$ python3 -q
>>> import numpy as np
>>> np.set_printoptions(precision=2, suppress=True, linewidth=100)
>>> rd = lambda a: np.round(a, 2) + 0
>>> data = np.loadtxt("layer17.csv", delimiter=",")
>>> data
array([[ 2.,  3.,  4.,  5.,  6.,  7.,  8.,  9.],
       [10., 11., 12., 13., 14., 15., 16., 17.],
       [18., 19., 20., 21., 22., 23., 24., 25.],
       [26., 27., 28., 29., 30., 31., 32., 33.],
       [34., 35., 36., 37., 38., 39., 40., 41.]])
>>> # rows and columns are dependent
>>> rank = np.linalg.matrix_rank(data)
>>> rank
np.int64(2)
>>> ns = np.linalg.svd(data)[2][rank:].T
>>> np.allclose(data @ ns, 0)
True
>>> [int(np.linalg.matrix_rank(np.delete(data, i, axis=0))) for i in range(5)]
[2, 2, 2, 2, 2]
>>> np.linalg.cond(data) > 100
np.True_
>>> rd(np.linalg.norm(data, 2) / np.linalg.norm(data))
np.float64(1.0)
>>> rd(np.trace(np.linalg.pinv(data) @ data))
np.float64(2.0)
>>> data.ravel(order="F")
array([ 2., 10., 18., 26., 34.,  3., 11., 19., 27., 35.,  4., 12., 20., 28., 36.,  5., 13., 21.,
       29., 37.,  6., 14., 22., 30., 38.,  7., 15., 23., 31., 39.,  8., 16., 24., 32., 40.,  9.,
       17., 25., 33., 41.])
>>> T = data.reshape(5, 2, -1)
>>> T[:, 0]
array([[ 2.,  3.,  4.,  5.],
       [10., 11., 12., 13.],
       [18., 19., 20., 21.],
       [26., 27., 28., 29.],
       [34., 35., 36., 37.]])
>>> np.swapaxes(T, 1, 2)[1]
array([[10., 14.],
       [11., 15.],
       [12., 16.],
       [13., 17.]])
>>> np.einsum("ihd,ihd->ih", T, T)
array([[  54.,  230.],
       [ 534.,  966.],
       [1526., 2214.],
       [3030., 3974.],
       [5046., 6246.]])
>>> np.einsum("ihd,jhd->hij", T, T).shape
(2, 5, 5)
>>> def softmax(z):
...     e = np.exp(z - z.max(axis=-1, keepdims=True))
...     return e / e.sum(axis=-1, keepdims=True)
... 
>>> softmax(data).sum(axis=1)
array([1., 1., 1., 1., 1.])
>>> rd(softmax(10 * data[4]))
array([0., 0., 0., 0., 0., 0., 0., 1.])
>>> att = data @ data.T / np.sqrt(8)
>>> rd(softmax(att))
array([[0., 0., 0., 0., 1.],
       [0., 0., 0., 0., 1.],
       [0., 0., 0., 0., 1.],
       [0., 0., 0., 0., 1.],
       [0., 0., 0., 0., 1.]])
>>> softmax(att)[4] @ data
array([34., 35., 36., 37., 38., 39., 40., 41.])
>>> E = np.loadtxt("dump.csv", delimiter=",")
>>> E
array([[-1., -3., -2., -2.,  0.],
       [-1.,  2.,  2., -1.,  1.],
       [ 1.,  3.,  1.,  3., -3.],
       [-3.,  0., -1., -3.,  1.],
       [ 1.,  2.,  2.,  0.,  0.],
       [ 3., -1.,  2., -2.,  0.],
       [ 2., -2., -3.,  0.,  3.],
       [-3.,  2.,  2., -2.,  1.],
       [ 2.,  1.,  3.,  3.,  1.],
       [-6.,  7.,  8., -7.,  5.]])
>>> G = np.cov(E, rowvar=False)
>>> rd(np.corrcoef(E[:, 3], E[:, 0])[0, 1])
np.float64(0.77)
>>> rd(np.polyfit(E[:, 3], E[:, 0], 1))
array([0.75, 0.32])
>>> np.argwhere(np.triu(np.abs(np.corrcoef(E.T)) > 0.8, 1))
array([[1, 2]])
>>> rd(np.corrcoef(E.T))
array([[ 1.  , -0.57, -0.45,  0.77, -0.52],
       [-0.57,  1.  ,  0.87, -0.31,  0.28],
       [-0.45,  0.87,  1.  , -0.39,  0.37],
       [ 0.77, -0.31, -0.39,  1.  , -0.68],
       [-0.52,  0.28,  0.37, -0.68,  1.  ]])
>>> rng = np.random.default_rng(14892)
>>> out = E + rng.integers(-2, 3, (10, 1)) @ rng.integers(-2, 3, (1, 5))
>>> out
array([[-1., -4., -3., -1.,  1.],
       [-1.,  3.,  3., -2.,  0.],
       [ 1.,  5.,  3.,  1., -5.],
       [-3., -1., -2., -2.,  2.],
       [ 1.,  2.,  2.,  0.,  0.],
       [ 3.,  0.,  3., -3., -1.],
       [ 2., -3., -4.,  1.,  4.],
       [-3.,  4.,  4., -4., -1.],
       [ 2.,  3.,  5.,  1., -1.],
       [-6.,  9., 10., -9.,  3.]])
>>> np.abs(out - E).sum(axis=1)
array([4., 4., 8., 4., 0., 4., 4., 8., 8., 8.])
>>> rd(np.linalg.svd(out - E, compute_uv=False))
array([9.17, 0.  , 0.  , 0.  , 0.  ])
>>> x = np.array([-2, 3, -1, 2, -3])
>>> rhs = out @ x
>>> rd(np.linalg.solve(out.T @ out, out.T @ rhs))
array([-2.,  3., -1.,  2., -3.])
>>> try:
...     np.linalg.solve(out, rhs)
... except np.linalg.LinAlgError as e:
...     print(repr(e))
... 
LinAlgError('Last 2 dimensions of the array must be square')
>>> rhs
array([-12.,   4.,  27.,  -5.,   2., -12., -19.,   9.,   5.,   2.])
>>> rd(np.linalg.lstsq(out, rhs)[0])
array([-2.,  3., -1.,  2., -3.])
>>> rd(np.linalg.pinv(out) @ out)
array([[1., 0., 0., 0., 0.],
       [0., 1., 0., 0., 0.],
       [0., 0., 1., 0., 0.],
       [0., 0., 0., 1., 0.],
       [0., 0., 0., 0., 1.]])
>>> rhs = rhs + 0.05 * rng.normal(size=10)
>>> rd(rhs)
array([-12.01,   4.01,  26.97,  -4.99,   2.03, -11.92, -19.01,   9.06,   5.08,   2.03])
>>> b, *_ = np.linalg.lstsq(out, rhs)
>>> b.round()
array([-2.,  3., -1.,  2., -3.])
>>> rd(np.linalg.norm(rhs - out @ b))
np.float64(0.07)
>>> rd(b)
array([-2.  ,  2.99, -0.98,  2.  , -3.  ])
>>> U, sig, VT = np.linalg.svd(E, full_matrices=False)
>>> np.allclose(U * sig @ VT, E)
True
>>> rd(np.cumsum(sig ** 2) / np.sum(sig ** 2))
array([0.68, 0.88, 0.95, 0.99, 1.  ])
>>> np.sqrt((sig ** 2).sum()), rd(np.linalg.norm(E))
(np.float64(20.0), np.float64(20.0))
>>> rd(U.T @ E @ VT.T)
array([[16.44,  0.  ,  0.  ,  0.  ,  0.  ],
       [ 0.  ,  9.  ,  0.  ,  0.  ,  0.  ],
       [ 0.  ,  0.  ,  5.52,  0.  ,  0.  ],
       [ 0.  ,  0.  ,  0.  ,  3.76,  0.  ],
       [ 0.  ,  0.  ,  0.  ,  0.  ,  2.08]])
>>> rd(sig)
array([16.44,  9.  ,  5.52,  3.76,  2.08])
>>> rd(sig / sig[0])
array([1.  , 0.55, 0.34, 0.23, 0.13])
>>> rd(U.T @ U)
array([[1., 0., 0., 0., 0.],
       [0., 1., 0., 0., 0.],
       [0., 0., 1., 0., 0.],
       [0., 0., 0., 1., 0.],
       [0., 0., 0., 0., 1.]])
>>> (sig > 1e-8).sum()
np.int64(5)
